In [1]: import numpy as np

In [2]: np.set_printoptions(precision=3, suppress=True, linewidth=120, legacy="1.25")

In [3]: A = np.loadtxt("run3.csv", delimiter=",")

In [4]: A
Out[4]: 
array([[ 1.,  1.,  2., -2.,  1.,  1., -1., -1., -3.,  1.,  0.,  3., -3.,  1.],
       [-2., -1., -1., -2., -3.,  3.,  1.,  2.,  2.,  0., -2., -2., -2., -1.],
       [-3.,  0.,  1., -3., -1.,  0.,  3.,  2., -1.,  2.,  2., -3.,  0.,  2.],
       [-2.,  0.,  1.,  1.,  1., -1., -1., -2., -1., -3.,  2., -1.,  1.,  2.],
       [-1.,  1.,  2., -2., -1.,  1.,  3.,  0., -1., -2., -2.,  2.,  3.,  0.],
       [ 0., -2., -2., -3.,  2.,  3., -1., -2.,  1.,  3., -3., -3.,  0.,  3.],
       [-3., -3., -3., -1.,  0.,  1.,  1., -2.,  0.,  1., -1.,  0.,  3., -1.],
       [-1., -1.,  3., -3., -2.,  2.,  1.,  1.,  1.,  2.,  2.,  3., -2., -2.],
       [ 0.,  0., -2.,  2.,  1., -1., -2., -2., -1.,  3.,  1., -3., -3.,  1.],
       [ 1., -3.,  3., -2.,  0.,  1., -1.,  0., -2.,  2.,  3., -3.,  0.,  0.],
       [ 2.,  1.,  1., -1.,  3.,  3., -2.,  0., -3.,  2.,  0., -1.,  1., -3.],
       [-3.,  3., -2.,  1.,  0.,  1.,  2., -3.,  2.,  0.,  3.,  0.,  2.,  1.],
       [ 0., -1.,  0.,  2.,  0.,  3., -2.,  3.,  0.,  0.,  2., -1.,  0., -2.]])

In [5]: round(float(np.linalg.norm(A, 1)), 3), round(np.linalg.norm(A, np.inf), 3)
Out[5]: (25.0, 28.0)

In [6]: round(np.linalg.norm(A) ** 2 / np.linalg.norm(A, 2) ** 2, 3)
Out[6]: 5.059

In [7]: np.round(np.linalg.norm(A[3] - A[10]), 3)
Out[7]: 10.198

In [8]: np.linalg.norm(A, axis=1)
Out[8]: array([6.557, 7.071, 7.416, 5.745, 6.557, 8.485, 6.782, 7.483, 6.928, 7.141, 7.28 , 7.416, 6.   ])

In [9]: np.linalg.norm(A, axis=0)
Out[9]: array([6.557, 6.083, 7.141, 7.416, 5.568, 6.856, 6.403, 6.633, 6.   , 7.   , 7.28 , 8.062, 7.071, 6.245])

In [10]: round(float(np.linalg.norm(A[3], 1)), 3), round(np.linalg.norm(A[3], np.inf), 3)
Out[10]: (19.0, 3.0)

In [11]: round(float(np.linalg.norm(A, "nuc")), 3)
Out[11]: 79.883

In [12]: W0 = np.load("test3.npy")

In [13]: W0
Out[13]: 
array([[ 2,  3,  4,  5,  6,  7,  8],
       [ 9, 10, 11, 12, 13, 14, 15],
       [16, 17, 18, 19, 20, 21, 22],
       [23, 24, 25, 26, 27, 28, 29],
       [30, 31, 32, 33, 34, 35, 36],
       [37, 38, 39, 40, 41, 42, 43],
       [44, 45, 46, 47, 48, 49, 50],
       [51, 52, 53, 54, 55, 56, 57]])

In [14]: ang = np.radians(72)

In [15]: R = np.eye(7)

In [16]: R[5, 5] = R[4, 4] = np.cos(ang)

In [17]: R[5, 4], R[4, 5] = -np.sin(ang), np.sin(ang)

In [18]: R
Out[18]: 
array([[ 1.   ,  0.   ,  0.   ,  0.   ,  0.   ,  0.   ,  0.   ],
       [ 0.   ,  1.   ,  0.   ,  0.   ,  0.   ,  0.   ,  0.   ],
       [ 0.   ,  0.   ,  1.   ,  0.   ,  0.   ,  0.   ,  0.   ],
       [ 0.   ,  0.   ,  0.   ,  1.   ,  0.   ,  0.   ,  0.   ],
       [ 0.   ,  0.   ,  0.   ,  0.   ,  0.309,  0.951,  0.   ],
       [ 0.   ,  0.   ,  0.   ,  0.   , -0.951,  0.309,  0.   ],
       [ 0.   ,  0.   ,  0.   ,  0.   ,  0.   ,  0.   ,  1.   ]])

In [19]: A2 = W0 @ R.T

In [20]: np.allclose(np.linalg.norm(W0, axis=1), np.linalg.norm(A2, axis=1))
Out[20]: True

In [21]: np.round(np.linalg.det(R), 3), np.round(np.trace(R), 3)
Out[21]: (1.0, 5.618)

In [22]: np.round(np.linalg.svd(W0, compute_uv=False), 3) + 0, np.round(np.linalg.svd(A2, compute_uv=False), 3) + 0
Out[22]: 
(array([251.621,   7.139,   0.   ,   0.   ,   0.   ,   0.   ,   0.   ]),
 array([251.621,   7.139,   0.   ,   0.   ,   0.   ,   0.   ,   0.   ]))
